% python3 -q
>>> import numpy as np
>>> np.set_printoptions(precision=1, suppress=True, linewidth=120)
>>> def tidy(a):
...     return np.round(a, 1) + 0
... 
>>> A = np.load("case18.npy")
>>> A
array([[ 1,  1,  1,  1,  1,  1,  1,  1],
       [ 1,  1, -1, -1, -1, -1,  1,  1]])
>>> # columns 0 and 1 are equal
>>> def softmax(z):
...     e = np.exp(z - z.max(axis=-1, keepdims=True))
...     return e / e.sum(axis=-1, keepdims=True)
... 
>>> tidy(softmax(A).sum(axis=1))
array([1., 1.])
>>> att = A @ A.T / np.sqrt(8)
>>> softmax(att).round(6).argmax(axis=1)
array([0, 1])
>>> rng = np.random.default_rng(9976)
>>> Y = A + rng.integers(-2, 3, (2, 1)) @ rng.integers(-2, 3, (1, 8))
>>> Y
array([[ 3, -3, -1,  5,  3,  1,  1,  3],
       [ 0,  3,  0, -3, -2, -1,  1,  0]])
>>> tidy(np.linalg.svd(Y - A, compute_uv=False))
array([7.7, 0. ])
>>> w1 = np.array([[2, 1, 3],
...     [0, 1, 3],
...     [1, 2, 3],
...     [0, 1, 3],
...     [1, 2, 2],
...     [1, 3, 2],
...     [0, 1, 3],
...     [0, 2, 3]])
>>> coef = np.array([2, -1, 3])
>>> hid = np.maximum(A @ w1 + coef, 0)
>>> np.linalg.matrix_rank(hid)
np.int64(2)
>>> (hid > 0).astype(int)
array([[1, 1, 1],
       [1, 0, 1]])
>>> cent = np.array([[-3, -2, -2], [3, 1, 0], [1, -1, -3]])
>>> hid @ cent
array([[ 40, -27, -89],
       [  2,  -7, -17]])
>>> vec = np.array([2, 2, 1, 0, 2, 0, 2, 0])
>>> A * vec
array([[ 2,  2,  1,  0,  2,  0,  2,  0],
       [ 2,  2, -1,  0, -2,  0,  2,  0]])
>>> A @ np.ones(8)
array([8., 0.])
>>> (A * vec).sum(axis=1)
array([9, 3])
>>> A @ (2 * vec)
array([18,  6])
>>> vec @ A
Traceback (most recent call last):
  File "<python-input-26>", line 1, in <module>
    vec @ A
    ~~~~^~~
ValueError: matmul: Input operand 1 has a mismatch in its core dimension 0, with gufunc signature (n?,k),(k,m?)->(n?,m?) (size 2 is different from 8)
>>> Y = A / np.linalg.norm(A, axis=1)
Traceback (most recent call last):
  File "<python-input-27>", line 1, in <module>
    Y = A / np.linalg.norm(A, axis=1)
        ~~^~~~~~~~~~~~~~~~~~~~~~~~~~~
ValueError: operands could not be broadcast together with shapes (2,8) (2,) 
>>> Y = A / np.linalg.norm(A, axis=1, keepdims=True)
>>> G = Y @ Y.T
>>> np.argwhere(np.triu(np.abs(G) > 0.95, 1))
array([], shape=(0, 2), dtype=int64)
>>> np.degrees(np.arccos(np.clip(G[1, 0], -1, 1)))
np.float64(90.0)
>>> K = np.load("arr.npy")
>>> K
array([[ -9,  -9, -27],
       [ -9,  -9, -27],
       [ -9,  -9, -27]])
>>> lab = rng.permutation(3)
>>> lab
array([2, 0, 1])
>>> Y = K[lab][:, lab]
>>> np.diag(Y)
array([-27,  -9,  -9])
>>> tidy(np.sort(np.abs(np.linalg.eigvals(Y))))
array([ 0.,  0., 45.])
